% ipython --no-banner

In [1]: import numpy as np

In [2]: np.set_printoptions(precision=4, suppress=True, linewidth=100)

In [3]: J, _ = np.linalg.qr(np.array([[-0.7, -1.2, -1.5, 0.3],
   ...:     [0.8, -0.6, 0.4, 0.6],
   ...:     [1.4, 1.2, -1.7, 1.9],
   ...:     [0.8, 0.2, -0.8, 0.3]]))

In [4]: J
Out[4]: 
array([[-0.3624, -0.559 , -0.7388, -0.1011],
       [ 0.4142, -0.7613,  0.4114, -0.2822],
       [ 0.7249,  0.2658, -0.5037, -0.3875],
       [ 0.4142, -0.1931, -0.1764,  0.8718]])

In [5]: other = np.inv(J)
AttributeError: module 'numpy' has no attribute 'inv'


In [6]: other = np.linalg.inv(J)

In [7]: round(float(np.linalg.slogdet(J)[0]), 4)
Out[7]: -1.0

In [8]: round(np.linalg.det(J) * np.linalg.det(other), 4)
Out[8]: np.float64(1.0)

In [9]: np.linalg.det(J) * other
Out[9]: 
array([[ 0.3624, -0.4142, -0.7249, -0.4142],
       [ 0.559 ,  0.7613, -0.2658,  0.1931],
       [ 0.7388, -0.4114,  0.5037,  0.1764],
       [ 0.1011,  0.2822,  0.3875, -0.8718]])

In [10]: (np.abs(other) > 1e-9).astype(int)
Out[10]: 
array([[1, 1, 1, 1],
       [1, 1, 1, 1],
       [1, 1, 1, 1],
       [1, 1, 1, 1]])

In [11]: np.round(J @ other, 4) + 0
Out[11]: 
array([[1., 0., 0., 0.],
       [0., 1., 0., 0.],
       [0., 0., 1., 0.],
       [0., 0., 0., 1.]])

In [12]: other
Out[12]: 
array([[-0.3624,  0.4142,  0.7249,  0.4142],
       [-0.559 , -0.7613,  0.2658, -0.1931],
       [-0.7388,  0.4114, -0.5037, -0.1764],
       [-0.1011, -0.2822, -0.3875,  0.8718]])

In [13]: rng = np.random.default_rng(5256)

In [14]: idx = rng.permutation(4)

In [15]: idx
Out[15]: array([2, 0, 1, 3])

In [16]: other = J[idx][:, idx]

In [17]: np.sort(np.abs(np.linalg.eigvals(other)))
Out[17]: array([1., 1., 1., 1.])

In [18]: np.diag(other)
Out[18]: array([-0.5037, -0.3624, -0.7613,  0.8718])

In [19]: round(float(np.linalg.det(other)), 4), round(np.linalg.det(J[idx]), 4)
Out[19]: (-1.0, np.float64(-1.0))

In [20]: W0 = np.loadtxt("data.csv", delimiter=",")

In [21]: W0
Out[21]: 
array([[ 3.2901, 10.9747, 13.54  , 21.5654, 15.5994, -3.8039, -8.9088,  7.943 ],
       [ 4.3752,  9.9761, 13.9269, 20.5915, 12.7811, -3.9787, -7.4332,  7.0979],
       [ 5.8187,  6.6277, -7.191 ,  3.8267,  6.1902,  3.2109,  1.7605,  8.3302],
       [ 1.1373, 11.7086, 13.8989, 19.9751, 16.0586, -4.5612, -9.7096,  7.3784],
       [ 5.5819,  8.2736, -5.0581,  3.56  ,  5.9812,  2.7055,  1.2874,  9.454 ],
       [ 2.7466, 10.7406, 14.3549, 21.3056, 14.1261, -5.9955, -7.6185,  6.9197],
       [ 3.1687, 10.3296, 16.8728, 20.6368, 16.8448, -4.5015, -9.3614,  8.4494],
       [ 5.3113, 13.0656, 14.2057, 20.2621, 15.5821, -2.0373, -8.5224,  7.7999],
       [ 5.7426,  5.967 , -7.0208,  4.3102,  7.7477,  6.1765,  0.4504,  9.4346],
       [ 3.9132, 10.7246, 13.6861, 21.0244, 12.7429, -3.715 , -9.669 ,  7.0616],
       [ 3.4606, 10.4361, 14.4888, 17.9823, 16.4749, -3.9886, -8.9203,  7.9625],
       [ 3.9912,  8.1469, -8.132 ,  3.0523,  6.6096,  4.2989,  0.9101,  8.5218],
       [ 3.761 ,  8.6608, -6.1991,  3.149 ,  5.9325,  4.0205,  1.4111,  9.7401]])

In [22]: P = W0 @ np.linalg.solve(W0.T @ W0, W0.T)

In [23]: P @ W0[:, 1]
Out[23]: 
array([10.9747,  9.9761,  6.6277, 11.7086,  8.2736, 10.7406, 10.3296, 13.0656,  5.967 , 10.7246,
       10.4361,  8.1469,  8.6608])
